$ python -q
>>> import numpy as np
>>> from numpy import linalg as LA
>>> np.set_printoptions(precision=2, suppress=True, linewidth=100, legacy="1.25")
>>> tidy = lambda a: np.round(a, 2) + 0
>>> X = np.load("case13.npy")
>>> X
array([[ -5.63, -30.06,  -5.23],
       [ -5.23, -25.07,  -6.08],
       [ -2.77,  -7.12,  -6.77],
       [ -2.73,  -6.9 ,  -6.74],
       [ -2.05,  -4.19,  -6.07],
       [ -0.77,  -0.66,  -3.91],
       [ -0.09,   0.29,  -1.84],
       [ -0.04,  -0.08,   0.14],
       [ -2.77,  -1.03,  -0.47],
       [ -6.79,   0.42,  -5.01],
       [-12.63,   4.83, -13.42],
       [-13.71,   5.84, -15.11],
       [-13.9 ,   6.03, -15.42],
       [-24.67,  18.27, -33.62]])
>>> O, vecs = LA.qr(X[:, :2])[0], LA.qr(X[:, 2:])[0]
>>> sv = LA.svd(O.T @ vecs, compute_uv=False)
>>> tidy(sv)
array([0.98])
>>> tidy(np.degrees(np.arccos(sv.clip(0, 1))))
array([12.25])
>>> (sv > 0.9).sum()
1
>>> M2 = np.c_[X[:, :1] @ np.array([[-2]]), np.array([4, 4, 2, -4, -4, -4, 2, 0, 0, -1, -5, 5, -5, 0])]
>>> M2
array([[11.26,  4.  ],
       [10.46,  4.  ],
       [ 5.54,  2.  ],
       [ 5.46, -4.  ],
       [ 4.1 , -4.  ],
       [ 1.54, -4.  ],
       [ 0.18,  2.  ],
       [ 0.08,  0.  ],
       [ 5.54,  0.  ],
       [13.58, -1.  ],
       [25.26, -5.  ],
       [27.42,  5.  ],
       [27.8 , -5.  ],
       [49.34,  0.  ]])
>>> LA.matrix_rank(np.c_[X, M2])
4
>>> tidy(LA.norm(M2 - X @ LA.lstsq(X, M2)[0], axis=0))
array([ 0.  , 11.71])
>>> tidy(LA.norm(LA.qr(X)[0].T @ M2, axis=0) ** 2 / ((M2 ** 2).sum(axis=0) + 1e-12))
array([1.  , 0.16])
>>> LA.matrix_rank(M2)
2
>>> tidy(LA.lstsq(X, M2[:, 0])[0])
array([-2.,  0.,  0.])
>>> O, R = LA.qr(M2)
>>> O.shape, R.shape
((14, 2), (2, 2))
>>> tidy(abs(R[0, 0])), tidy(LA.norm(M2[:, 0]))
(71.61, 71.61)
>>> tidy(O @ R)
array([[11.26,  4.  ],
       [10.46,  4.  ],
       [ 5.54,  2.  ],
       [ 5.46, -4.  ],
       [ 4.1 , -4.  ],
       [ 1.54, -4.  ],
       [ 0.18,  2.  ],
       [ 0.08,  0.  ],
       [ 5.54,  0.  ],
       [13.58, -1.  ],
       [25.26, -5.  ],
       [27.42,  5.  ],
       [27.8 , -5.  ],
       [49.34,  0.  ]])
>>> tidy(O.T @ O)
array([[1., 0.],
       [0., 1.]])
>>> tidy(np.trace(O @ O.T))
2.0
>>> np.allclose(R.T @ R, M2.T @ M2)
True
>>> tidy(R)
array([[-71.61,   1.23],
       [  0.  , -12.75]])
>>> evals, vecs = LA.eig(R)
>>> tidy(np.sort(LA.eigvals(R @ R)))
array([ 162.49, 5128.23])
>>> tidy(evals)
array([-71.61, -12.75])
>>> tidy(np.sort(LA.eigvals(LA.inv(R))))
array([-0.08, -0.01])
>>> M = np.array([[5, 6, 7, 8],
...     [9, 10, 11, 12],
...     [13, 14, 15, 16],
...     [17, 18, 19, 20],
...     [21, 22, 23, 24],
...     [25, 26, 27, 28],
...     [29, 30, 31, 32]])
>>> [round(float(x), 2) for x in LA.svd(M, compute_uv=False)[:3]]
[106.79, 2.35, 0.0]
>>> LA.matrix_rank(M, rtol=0.1)
1
>>> m1 = np.loadtxt("arr.csv", delimiter=",")
>>> m1
array([[ -2.,   6.,   7.,   4.,   3.,   7.,  -9.,   4.],
       [-10.,  10.,  10.,  -5.,   8.,   7., -14.,  -4.],
       [-11.,  13.,  16.,  -1.,   8.,  16., -16., -12.],
       [ -2.,   9.,  19.,   2.,   1.,  12., -16.,  -4.],
       [  3.,  18.,  23.,  -3.,  -8.,   6., -10., -13.],
       [  9.,  18.,  23.,   3., -13.,  -2.,  -4., -11.],
       [ 17.,  18.,  32.,   5.,  -8.,   4.,   2.,  -2.],
       [ 22.,  19.,  40.,   9.,   1.,   0.,   6.,   6.],
       [ 18.,  12.,  37.,  16.,  10.,  -7.,   5.,   6.],
       [ 15.,   7.,  29.,  19.,   5.,  -3.,  10.,  11.],
       [ 10.,   6.,  34.,  20.,  12.,  -5.,   4.,   8.],
       [  2.,   6.,  43.,  13.,  19., -14.,   4.,  12.],
       [  0.,  -1.,  51.,  10.,  26.,  -9.,  -3.,  21.],
       [  3., -10.,  55.,   4.,  20.,   0., -11.,  18.],
       [  5.,  -1.,  59.,   1.,  15.,   3., -10.,   9.],
       [  0.,   3.,  50.,   5.,   9.,  -3., -17.,   1.],
       [ -7.,   3.,  58.,   6.,   9.,   1., -16.,   8.],
       [ -1.,  -5.,  50.,  -1.,   8.,  -5., -20.,   6.],
       [  7.,  -2.,  47.,   5.,  15., -10., -11.,  10.],
       [  3.,  -4.,  38.,  -2.,  16., -13.,  -7.,  16.],
       [  1., -10.,  39.,  -4.,  24.,  -7.,  -5.,  22.],
       [ -5.,  -6.,  39.,  -4.,  25., -12.,  -7.,  20.],
       [  3., -11.,  40.,  -8.,  32.,  -6.,  -8.,  27.]])
>>> basis = m1[[21, 12]].astype(float)
>>> for _ in range(5):
...     z = LA.norm(m1[:, None] - basis, axis=-1).argmin(axis=1)
...     basis = np.array([m1[z == j].mean(axis=0) for j in range(2)])
... 
>>> z
array([0, 0, 0, 0, 0, 0, 0, 1, 1, 1, 1, 1, 1, 1, 1, 1, 1, 1, 1, 1, 1, 1, 1])
>>> np.bincount(z)
array([ 7, 16])
